$ ipython --no-banner

In [1]: import numpy as np

In [2]: np.set_printoptions(suppress=True, linewidth=120)

In [3]: def rnd(a):
   ...:     return np.round(a, 2) + 0
   ...: 

In [4]: sigma = 5 * 0.2 ** np.arange(3)

In [5]: O, _ = np.linalg.qr(np.array([[-1.5, 0.2, 0.3], [1.2, -0.4, 0.6], [0.7, 0.0, 0.2]]))

In [6]: rng = np.random.default_rng(4)

In [7]: data = rng.normal(size=(14, 3)) * sigma @ O

In [8]: rnd(data)
Out[8]: 
array([[ 2.4 ,  1.43, -1.71],
       [-3.38,  0.11,  1.45],
       [ 2.26,  0.78, -2.03],
       [-0.64, -0.42,  1.02],
       [-0.96, -1.09,  0.85],
       [-9.31, -2.29,  6.21],
       [ 0.65,  1.16, -1.33],
       [ 2.68,  0.85, -1.88],
       [-6.51, -1.16,  3.81],
       [ 3.58,  0.7 , -2.71],
       [ 1.28,  0.26, -1.17],
       [-3.44, -1.71,  3.1 ],
       [-4.15, -0.99,  2.41],
       [ 1.24, -0.12, -0.25]])

In [9]: W2 = data[[10, 3]].astype(float)

In [10]: for _ in range(3):
    ...:     idx = np.linalg.norm(data[:, None] - W2, axis=-1).argmin(axis=1)
    ...:     W2 = np.array([data[idx == j].mean(axis=0) for j in range(2)])
    ...: 

In [11]: idx
Out[11]: array([0, 1, 0, 1, 1, 1, 0, 0, 1, 0, 0, 1, 1, 0])

In [12]: np.abs(W2[1] - W2[0]).argmax()
Out[12]: np.int64(0)

In [13]: rnd(W2)
Out[13]: 
array([[ 2.01,  0.72, -1.58],
       [-4.06, -1.08,  2.69]])

In [14]: def softmax(z):
    ...:     e = np.exp(z - z.max(axis=-1, keepdims=True))
    ...:     return e / e.sum(axis=-1, keepdims=True)
    ...: 

In [15]: rnd(softmax(W2[1]))
Out[15]: array([0.  , 0.02, 0.98])

In [16]: S = W2 @ W2.T / np.sqrt(3)

In [17]: rnd(softmax(S)[1] @ W2)
Out[17]: array([-4.06, -1.08,  2.69])

In [18]: rnd(softmax(S + np.triu(np.full(S.shape, -np.inf), 1)))
Out[18]: 
array([[1., 0.],
       [0., 1.]])

In [19]: D = np.linalg.norm(data[:, None] - data[None], axis=-1)

In [20]: D.mean(axis=1).argmax()
Out[20]: np.int64(5)

In [21]: rnd(np.linalg.norm(data, axis=1))
Out[21]: array([ 3.28,  3.68,  3.14,  1.27,  1.69, 11.43,  1.87,  3.38,  7.64,  4.55,  1.76,  4.93,  4.9 ,  1.27])

In [22]: D.shape
Out[22]: (14, 14)

In [23]: K = np.load("w.npy")

In [24]: K
Out[24]: 
array([[-3.04, -1.72, -2.2 , -1.17],
       [-2.81, -1.12, -2.19, -0.75],
       [ 5.91,  1.98,  4.15,  2.21]])

In [25]: np.linalg.cond(K) > 100
Out[25]: np.False_

In [26]: rnd(np.linalg.norm(K, 2) / np.linalg.norm(K))
Out[26]: np.float64(1.0)

In [27]: np.linalg.matrix_rank(K, rtol=0.1)
Out[27]: np.int64(1)

In [28]: left, sigma, vt = np.linalg.svd(K)

In [29]: np.argmax(sigma[:-1] / (sigma[1:] + 1e-6)) + 1
Out[29]: np.int64(1)

In [30]: rnd(sigma)
Out[30]: array([9.66, 0.59, 0.34])

In [31]: other = left[:, :1] @ np.diag(sigma[:1]) @ vt[:1]

In [32]: np.linalg.matrix_rank(K, rtol=0.05)
Out[32]: np.int64(2)

In [33]: rnd(np.abs(K - other).max())
Out[33]: np.float64(0.49)

In [34]: np.linalg.matrix_rank(other)
Out[34]: np.int64(1)

In [35]: rnd(np.linalg.norm(K - other, 2)), rnd(sigma[1])
Out[35]: (np.float64(0.59), np.float64(0.59))

In [36]: mat = np.load("out16.npy")

In [37]: mat
Out[37]: 
array([[6, 2],
       [6, 2]])

In [38]: other = data / np.linalg.norm(data, axis=1, keepdims=True)

In [39]: G = other @ other.T

In [40]: rnd(G[1])
Out[40]: array([-0.87,  1.  , -0.91,  0.77,  0.7 ,  0.96, -0.58, -0.94,  0.98, -0.95, -0.93,  0.88,  0.97, -0.98])

In [41]: np.linalg.cond(mat) > 100
Out[41]: np.True_

In [42]: rnd(np.linalg.norm(mat, 2) / np.linalg.norm(mat))
Out[42]: np.float64(1.0)

In [43]: J = np.loadtxt("case7.csv", delimiter=",")

In [44]: rnd(J)
Out[44]: 
array([[-1.86, -1.94,  1.79,  3.82],
       [-1.86, -2.54, -3.86, -0.38],
       [-4.25,  1.75,  1.06, -1.67],
       [-0.27,  3.42, -2.4 ,  2.74]])

In [45]: rnd(J[:, 3] @ J[:, 1])
Out[45]: np.float64(0.0)

In [46]: rnd(np.linalg.norm(J, axis=0))
Out[46]: array([5., 5., 5., 5.])

In [47]: rnd(J @ J.T)
Out[47]: 
array([[25.,  0.,  0.,  0.],
       [ 0., 25.,  0.,  0.],
       [ 0.,  0., 25.,  0.],
       [ 0.,  0.,  0., 25.]])

In [48]: rnd(np.linalg.pinv(J))
Out[48]: 
array([[-0.07, -0.07, -0.17, -0.01],
       [-0.08, -0.1 ,  0.07,  0.14],
       [ 0.07, -0.15,  0.04, -0.1 ],
       [ 0.15, -0.02, -0.07,  0.11]])

In [49]: rnd(np.linalg.svd(J, compute_uv=False))
Out[49]: array([5., 5., 5., 5.])

In [50]: arr = np.load("x.npy")

In [51]: arr
Out[51]: 
array([[ 0.88,  3.15,  1.39],
       [ 3.15,  1.45,  1.53],
       [ 1.39,  1.53, -1.32]])

In [52]: idx = rng.permutation(3)

In [53]: idx
Out[53]: array([0, 2, 1])

In [54]: other = arr[idx][:, idx]

In [55]: rnd(np.linalg.det(other)), rnd(np.linalg.det(arr[idx]))
Out[55]: (np.float64(19.95), np.float64(-19.95))

In [56]: np.diag(other)
Out[56]: array([ 0.88, -1.32,  1.45])

In [57]: rnd(np.sort(np.abs(np.linalg.eigvals(other))))
Out[57]: array([1.99, 2.  , 5.  ])

In [58]: other
Out[58]: 
array([[ 0.88,  1.39,  3.15],
       [ 1.39, -1.32,  1.53],
       [ 3.15,  1.53,  1.45]])

In [59]: rnd(np.trace(other))
Out[59]: np.float64(1.01)
